$ python3 -q
>>> import numpy as np
>>> np.set_printoptions(precision=1, suppress=True, linewidth=200, floatmode="fixed")
>>> feats = np.loadtxt("w.csv", delimiter=",")
>>> print(feats)
[[0.0 0.0 0.0 0.0 0.0 0.0 5.0 0.0 1.0 5.0]
 [0.0 0.0 0.0 0.0 0.0 0.0 5.0 2.0 2.0 5.0]
 [0.0 0.0 0.0 0.0 0.0 0.0 0.0 2.0 0.0 4.0]
 [0.0 0.0 0.0 0.0 0.0 0.0 4.0 3.0 3.0 3.0]
 [0.0 0.0 0.0 0.0 0.0 0.0 3.0 3.0 1.0 0.0]
 [0.0 0.0 0.0 0.0 0.0 0.0 0.0 5.0 4.0 5.0]
 [5.0 5.0 0.0 4.0 3.0 0.0 0.0 0.0 0.0 0.0]
 [0.0 2.0 2.0 3.0 3.0 5.0 0.0 0.0 0.0 0.0]
 [1.0 2.0 0.0 3.0 1.0 4.0 0.0 0.0 0.0 0.0]
 [5.0 5.0 4.0 3.0 0.0 5.0 0.0 0.0 0.0 0.0]]
>>> ang = np.radians(90)
>>> r_ = np.eye(10)
>>> r_[4, 4] = r_[3, 3] = np.cos(ang)
>>> r_[4, 3], r_[3, 4] = -np.sin(ang), np.sin(ang)
>>> r_.round(1) + 0
array([[ 1.0,  0.0,  0.0,  0.0,  0.0,  0.0,  0.0,  0.0,  0.0,  0.0],
       [ 0.0,  1.0,  0.0,  0.0,  0.0,  0.0,  0.0,  0.0,  0.0,  0.0],
       [ 0.0,  0.0,  1.0,  0.0,  0.0,  0.0,  0.0,  0.0,  0.0,  0.0],
       [ 0.0,  0.0,  0.0,  0.0,  1.0,  0.0,  0.0,  0.0,  0.0,  0.0],
       [ 0.0,  0.0,  0.0, -1.0,  0.0,  0.0,  0.0,  0.0,  0.0,  0.0],
       [ 0.0,  0.0,  0.0,  0.0,  0.0,  1.0,  0.0,  0.0,  0.0,  0.0],
       [ 0.0,  0.0,  0.0,  0.0,  0.0,  0.0,  1.0,  0.0,  0.0,  0.0],
       [ 0.0,  0.0,  0.0,  0.0,  0.0,  0.0,  0.0,  1.0,  0.0,  0.0],
       [ 0.0,  0.0,  0.0,  0.0,  0.0,  0.0,  0.0,  0.0,  1.0,  0.0],
       [ 0.0,  0.0,  0.0,  0.0,  0.0,  0.0,  0.0,  0.0,  0.0,  1.0]])
>>> Y = feats @ r_.T
>>> np.abs(Y - feats).max(axis=0)
array([0.0, 0.0, 0.0, 3.0, 7.0, 0.0, 0.0, 0.0, 0.0, 0.0])
>>> round(float(np.linalg.det(r_)), 1), np.trace(r_)
(1.0, np.float64(8.0))
>>> np.all(np.linalg.eigvalsh(feats) > 0)
np.False_
>>> [round(float(np.linalg.det(feats[:i, :i])), 2) + 0 for i in range(1, 11)]
[0.0, 0.0, 0.0, 0.0, 0.0, 0.0, 0.0, 0.0, 0.0, 0.0]
>>> evals, vecs = np.linalg.eigh(feats)
>>> x = np.array([0, 2, 1, 0, 2, 0, 0, 2, 0, 0])
>>> print((np.sign(vecs[:, -1].round(6)) == np.sign(vecs[0, -1].round(6))).astype(int))
[1 1 1 1 1 1 1 1 1 1]
>>> np.abs(feats).sum(axis=1).max(), round(float(np.abs(evals).max()), 1)
(np.float64(22.0), 14.2)
>>> np.round(np.linalg.eigvalsh(feats[1:, 1:]), 1) + 0
array([-12.9,  -5.0,  -3.4,  -1.7,   0.0,   1.7,   3.4,   5.0,  12.9])
>>> np.round(x @ feats @ x / (x @ x), 1), np.round(evals[0], 1), round(float(evals[-1]), 1)
(np.float64(3.7), np.float64(-14.2), 14.2)
>>> m1 = np.load("run1.npy")
>>> m1.round(1) + 0
array([[-0.3, -0.3,  0.2, -0.4, -0.1,  0.0,  0.0,  0.0, -0.2,  0.4, -0.1,  0.0,  0.4,  0.0],
       [ 0.2, -0.3,  0.3,  0.1,  0.5, -0.4, -0.1, -0.4,  0.1, -0.4,  0.1,  0.1,  0.2,  0.3],
       [-0.3,  0.0, -0.2,  0.4,  0.0, -0.2,  0.3,  0.2, -0.5,  0.1,  0.0,  0.2,  0.3,  0.2],
       [ 0.2,  0.2, -0.2,  0.0,  0.3,  0.2, -0.5,  0.0, -0.2,  0.3,  0.6, -0.1,  0.0,  0.3],
       [-0.1, -0.3,  0.3,  0.4, -0.4,  0.2, -0.3, -0.2,  0.1,  0.2,  0.3,  0.3,  0.0, -0.2],
       [-0.4, -0.4, -0.3,  0.0,  0.1, -0.3, -0.4,  0.2,  0.4,  0.1, -0.2, -0.1, -0.1,  0.2],
       [ 0.0, -0.1, -0.1,  0.3,  0.0, -0.2,  0.2,  0.2,  0.2,  0.1,  0.2,  0.1, -0.4,  0.0],
       [-0.2,  0.3,  0.2, -0.2, -0.3, -0.4,  0.1, -0.3,  0.1,  0.2,  0.1,  0.1, -0.3,  0.5],
       [ 0.0,  0.3,  0.4,  0.3,  0.3, -0.2, -0.1,  0.1, -0.1,  0.4, -0.2, -0.4,  0.0, -0.3],
       [ 0.2,  0.1, -0.2,  0.2, -0.4,  0.0, -0.5, -0.3, -0.2, -0.1, -0.5, -0.1,  0.0,  0.1],
       [-0.1,  0.0, -0.5,  0.1,  0.1, -0.1,  0.2, -0.7,  0.1,  0.2,  0.1, -0.2,  0.1, -0.3],
       [-0.1, -0.2,  0.1,  0.1, -0.3,  0.1,  0.1,  0.0, -0.2, -0.3,  0.3, -0.7,  0.0,  0.2],
       [ 0.2, -0.5,  0.0, -0.2,  0.1, -0.1,  0.0, -0.1, -0.5,  0.1,  0.0,  0.0, -0.5, -0.2],
       [-0.6,  0.3,  0.0, -0.1,  0.2,  0.1, -0.3, -0.1, -0.3, -0.4,  0.1,  0.1, -0.2, -0.3],
       [-0.2, -0.1,  0.1,  0.2,  0.3,  0.6,  0.2, -0.2,  0.0,  0.1, -0.3,  0.0, -0.2,  0.4]])
>>> rng = np.random.default_rng(36181)
>>> lab = rng.permutation(14)
>>> Y = m1[:, lab] * rng.choice([-1, 1], 14)
>>> Y.round(1) + 0
array([[-0.2, -0.2, -0.1,  0.4,  0.0, -0.4,  0.1,  0.3,  0.0,  0.0,  0.3,  0.4,  0.0,  0.0],
       [-0.3,  0.1,  0.5,  0.2,  0.3,  0.4, -0.1, -0.2,  0.4,  0.1,  0.3, -0.1, -0.1,  0.4],
       [ 0.2, -0.5,  0.0,  0.3,  0.2, -0.1,  0.0,  0.3, -0.2, -0.3,  0.0, -0.4, -0.2,  0.2],
       [ 0.2, -0.2,  0.3,  0.0,  0.3, -0.3, -0.6, -0.2,  0.0,  0.5, -0.2,  0.0,  0.1, -0.2],
       [-0.3,  0.1, -0.4,  0.0, -0.2, -0.2, -0.3,  0.1,  0.2,  0.3,  0.3, -0.4, -0.3, -0.2],
       [ 0.3,  0.4,  0.1, -0.1,  0.2, -0.1,  0.2,  0.4, -0.2,  0.4,  0.4,  0.0,  0.1,  0.3],
       [ 0.1,  0.2,  0.0, -0.4,  0.0, -0.1, -0.2,  0.0, -0.2, -0.2,  0.1, -0.3, -0.1,  0.2],
       [-0.2,  0.1, -0.3, -0.3,  0.5, -0.2, -0.1,  0.2,  0.3, -0.1, -0.3,  0.2, -0.1,  0.4],
       [-0.4, -0.1,  0.3,  0.0, -0.3, -0.4,  0.2,  0.0, -0.1,  0.1, -0.3, -0.3,  0.4,  0.2],
       [ 0.2, -0.2, -0.4,  0.0,  0.1,  0.1,  0.5, -0.2,  0.3,  0.5, -0.1, -0.2,  0.1,  0.0],
       [ 0.5,  0.1,  0.1,  0.1, -0.3, -0.2, -0.1,  0.1,  0.7, -0.2,  0.0, -0.1,  0.2,  0.1],
       [-0.1, -0.2, -0.3,  0.0,  0.2,  0.3, -0.3,  0.1,  0.0, -0.1,  0.2, -0.1,  0.7, -0.1],
       [ 0.0, -0.5,  0.1, -0.5, -0.2, -0.1,  0.0, -0.2,  0.1,  0.0,  0.5,  0.2,  0.0,  0.1],
       [ 0.0, -0.3,  0.2, -0.2, -0.3,  0.4, -0.1,  0.6,  0.1,  0.3, -0.3,  0.1, -0.1, -0.1],
       [-0.1,  0.0,  0.3, -0.2,  0.4, -0.1,  0.3,  0.2,  0.2, -0.2,  0.1, -0.2,  0.0, -0.6]])
>>> Uu, _, vt = np.linalg.svd(m1.T @ Y)
>>> lab
array([ 2,  8,  4, 12, 13,  9, 10,  0,  7,  6,  1,  3, 11,  5])
>>> arr = np.array([[3.0, 4.0, 3.0, 0.0, 0.0],
...     [0.0, 4.0, 4.0, 0.0, 0.0],
...     [3.0, 0.0, 4.0, 0.0, 0.0],
...     [0.0, 0.0, 0.0, 0.0, 2.0],
...     [0.0, 0.0, 0.0, 3.0, 3.0]])
>>> # 2 blocks once reordered
>>> rk = np.linalg.matrix_rank(feats)
>>> rk
np.int64(8)
>>> N = np.linalg.svd(feats)[2][rk:].T
>>> print(np.round(N @ N.T, 1) + 0)
[[ 0.4 -0.4 -0.1 -0.1  0.2  0.1  0.0  0.0  0.0  0.0]
 [-0.4  0.6 -0.1 -0.2 -0.1  0.0  0.0  0.0  0.0  0.0]
 [-0.1 -0.1  0.1  0.3 -0.1 -0.1  0.0  0.0  0.0  0.0]
 [-0.1 -0.2  0.3  0.6 -0.2 -0.2  0.0  0.0  0.0  0.0]
 [ 0.2 -0.1 -0.1 -0.2  0.1  0.1  0.0  0.0  0.0  0.0]
 [ 0.1  0.0 -0.1 -0.2  0.1  0.1  0.0  0.0  0.0  0.0]
 [ 0.0  0.0  0.0  0.0  0.0  0.0  0.0  0.0  0.0  0.0]
 [ 0.0  0.0  0.0  0.0  0.0  0.0  0.0  0.0  0.0  0.0]
 [ 0.0  0.0  0.0  0.0  0.0  0.0  0.0  0.0  0.0  0.0]
 [ 0.0  0.0  0.0  0.0  0.0  0.0  0.0  0.0  0.0  0.0]]
>>> [int(np.linalg.matrix_rank(feats[:, :j + 1])) for j in range(10)]
[1, 2, 3, 4, 4, 4, 5, 6, 7, 8]
